$ ipython --no-banner

In [1]: import numpy as np

In [2]: np.set_printoptions(precision=3, suppress=True, linewidth=120, floatmode="fixed")

In [3]: rnd = lambda a: np.round(a, 3) + 0

In [4]: arr = np.array([[19, 3, 17, 3, 15],
   ...:     [18, 3, 15, 2, 11],
   ...:     [9, 1, 9, 1, 5],
   ...:     [0, 0, 0, 0, 0],
   ...:     [0, 0, 3, 1, 2],
   ...:     [9, 1, 9, 1, 5],
   ...:     [3, 0, 3, 0, 0],
   ...:     [19, 3, 17, 3, 15],
   ...:     [0, 0, 3, 1, 2],
   ...:     [7, 0, 11, 3, 12],
   ...:     [0, 0, 0, 0, 0],
   ...:     [2, 0, 7, 2, 7]])

In [5]: Y = np.c_[arr[:, :4] @ np.array([[4, 0, -2, 0], [-2, 1, 0, -1], [-2, -2, -4, -5], [-4, -1, 2, -3]]), np.array([2, 0, 0, -1, 2, -1, 0, -1, 0, 1, 0, -1])]

In [6]: print(Y)
[[  24  -34 -100  -97    2]
 [  28  -29  -92  -84    0]
 [  12  -18  -52  -49    0]
 [   0    0    0    0   -1]
 [ -10   -7  -10  -18    2]
 [  12  -18  -52  -49   -1]
 [   6   -6  -18  -15    0]
 [  24  -34 -100  -97   -1]
 [ -10   -7  -10  -18    0]
 [  -6  -25  -52  -64    1]
 [   0    0    0    0    0]
 [ -14  -16  -28  -41   -1]]

In [7]: np.linalg.matrix_rank(Y)
Out[7]: np.int64(5)

In [8]: M = np.loadtxt("run15.csv", delimiter=",")

In [9]: M
Out[9]: 
array([[ 1.786, -1.214, -0.264,  1.126],
       [-1.162,  0.313, -0.925,  2.216],
       [ 0.999,  1.696,  1.597,  0.889],
       [-1.216, -1.811,  1.330,  0.124]])

In [10]: Y = np.array([[0, 2], [1, 2], [0, -2], [-2, 0]])

In [11]: rnd(np.einsum("ik,kj->ji", M, Y))
Out[11]: 
array([[-3.466, -4.119, -0.082, -2.059],
       [ 1.672,  0.152,  2.196, -8.714]])

In [12]: rnd(np.einsum("ij->j", M))
Out[12]: array([ 0.407, -1.016,  1.738,  4.355])

In [13]: Y = M / np.sqrt((M ** 2).mean(axis=1, keepdims=True))

In [14]: np.linalg.matrix_rank(Y) == np.linalg.matrix_rank(M)
Out[14]: np.True_

In [15]: print(np.linalg.matrix_rank(M - M.mean(axis=1, keepdims=True)))
3

In [16]: F = np.load("sample15.npy")

In [17]: F
Out[17]: 
array([[  0,  -8, -10,  -9,   6,   6],
       [  8,   0,  13,  -2,   6,   7],
       [ 10, -13,   0,  -3,  -3, -13],
       [  9,   2,   3,   0,   5,   4],
       [ -6,  -6,   3,  -5,   0,  15],
       [ -6,  -7,  13,  -4, -15,   0]])

In [18]: # skew, so no eigenvalue has a real part

In [19]: f, v = F[1], F[4]

In [20]: f @ v
Out[20]: np.int64(106)

In [21]: f @ f
Out[21]: np.int64(322)

In [22]: p = (f @ v) / (f @ f) * f

In [23]: rnd(p)
Out[23]: array([ 2.634,  0.000,  4.280, -0.658,  1.975,  2.304])

In [24]: rng = np.random.default_rng(444222)

In [25]: Y = M + rng.integers(-2, 3, (4, 1)) @ rng.integers(-2, 3, (1, 4))

In [26]: rnd(Y)
Out[26]: 
array([[ 2.786, -0.214, -1.264, -0.874],
       [ 0.838,  2.313, -2.925, -1.784],
       [ 1.999,  2.696,  0.597, -1.111],
       [-0.216, -0.811,  0.330, -1.876]])

In [27]: np.linalg.matrix_rank(Y - M, tol=1e-8)
Out[27]: np.int64(1)
